>>> import numpy as np
>>> from numpy import linalg as LA
>>> np.set_printoptions(precision=3, suppress=True, linewidth=160, legacy="1.25")
>>> K = np.loadtxt("mat.csv", delimiter=",")
>>> K
array([[-0.181, -0.506, -0.843],
       [-0.506,  0.783, -0.361],
       [-0.843, -0.361,  0.398]])
>>> # keeps lengths
>>> M2 = np.array([[-1, -1, -5], [-2, -4, -4]])
>>> C = np.kron(M2, K)
>>> C.shape
(6, 9)
>>> vec = np.array([-2, -2, -3])
>>> a = np.maximum(K @ vec, 0)
>>> K.T @ a
array([-2., -2., -3.])
>>> np.tanh(K @ vec)
array([0.999, 0.485, 0.839])
>>> LA.svd(K, compute_uv=False)
array([1., 1., 1.])
>>> np.round(K.T @ K, 3) + 0
array([[1., 0., 0.],
       [0., 1., 0.],
       [0., 0., 1.]])
>>> round(K[:, 1] @ K[:, 2], 3)
0.0
>>> vec = np.array([-6, 4, 0])
>>> LA.inv(K)
array([[-0.181, -0.506, -0.843],
       [-0.506,  0.783, -0.361],
       [-0.843, -0.361,  0.398]])
>>> round(LA.det(K), 3)
-1.0
>>> [p for p in range(1, 25) if np.allclose(LA.matrix_power(K, p), np.eye(3))]
[2, 4, 6, 8, 10, 12, 14, 16, 18, 20, 22, 24]
>>> np.round(LA.norm(vec), 3), np.round(LA.norm(K @ vec), 3)
(7.211, 7.211)
>>> m1 = np.load("w.npy")
>>> m1
array([[0, 2, 1],
       [1, 0, 2],
       [2, 1, 0]])
>>> vec = np.array([-2, 3, 3])
>>> m1 @ (2 * vec)
array([18,  8, -2])
>>> m1 * vec
array([[ 0,  6,  3],
       [-2,  0,  6],
       [-4,  3,  0]])
>>> m1 @ vec
array([ 9,  4, -1])
>>> gram = m1.T @ m1
>>> np.diag(gram)
array([5, 5, 5])
>>> LA.svd(m1, compute_uv=False) ** 2
array([9., 3., 3.])
>>> rng = np.random.default_rng(73691)
>>> lab = rng.permutation(3)
>>> lab
array([0, 2, 1])
>>> M2 = m1[lab][:, lab]
>>> np.trace(M2)
0
>>> np.round(LA.det(M2), 3), round(float(LA.det(m1[lab])), 3)
(9.0, -9.0)
>>> np.sort(np.abs(LA.eigvals(M2)))
array([1.732, 1.732, 3.   ])
>>> u = np.array([8, 0, 8])
>>> M2 = m1 + np.outer(u, np.eye(3)[1])
>>> round(LA.det(M2) / LA.det(m1), 3), round(float(1 + LA.solve(m1, u)[1]), 3)
(5.444, 5.444)
>>> LA.matrix_rank(M2 - m1)
1
>>> M2 = m1 + rng.integers(-2, 3, (3, 1)) @ rng.integers(-2, 3, (1, 3))
>>> M2
array([[ 0, -2,  5],
       [ 1,  4, -2],
       [ 2, -1,  2]])
>>> M2 - m1
array([[ 0, -4,  4],
       [ 0,  4, -4],
       [ 0, -2,  2]])
>>> np.abs(M2 - m1).sum(axis=1)
array([8, 8, 4])
>>> E = np.load("m.npy")
>>> E
array([[  6.43 ,   0.315,   9.086,   7.227,   8.288],
       [  2.457,  -0.083,   2.081,   1.241,   3.297],
       [  0.58 ,  -0.385,  -0.502,  -0.683,   0.761],
       [ -0.077,   0.171,   0.245,   0.24 ,  -0.071],
       [ -0.253,   0.626,   0.807,   0.755,  -0.2  ],
       [ -1.387,   3.215,   2.542,   2.051,  -0.897],
       [ -1.469,   3.374,   2.597,   2.078,  -0.95 ],
       [ -1.543,   3.515,   2.643,   2.098,  -0.998],
       [ -3.184,   6.287,   2.996,   1.944,  -2.132],
       [ -5.073,   9.026,   2.606,   1.064,  -3.53 ],
       [ -5.423,   9.502,   2.483,   0.857,  -3.796],
       [ -6.235,  10.581,   2.152,   0.338,  -4.42 ],
       [-13.959,  19.695,  -2.751,  -6.077, -10.632]])
>>> C = E[[0, 10]].astype(float)
>>> for _ in range(7):
...     lab = LA.norm(E[:, None] - C, axis=-1).argmin(axis=1)
...     C = np.array([E[lab == j].mean(axis=0) for j in range(2)])
... 
>>> lab
array([0, 0, 1, 1, 1, 1, 1, 1, 1, 1, 1, 1, 1])
>>> np.bincount(lab)
array([ 2, 11])
>>> C[1] - C[0]
array([-7.9  ,  5.848, -4.145, -3.81 , -8.235])
>>> np.abs(C[1] - C[0]).argmax()
4
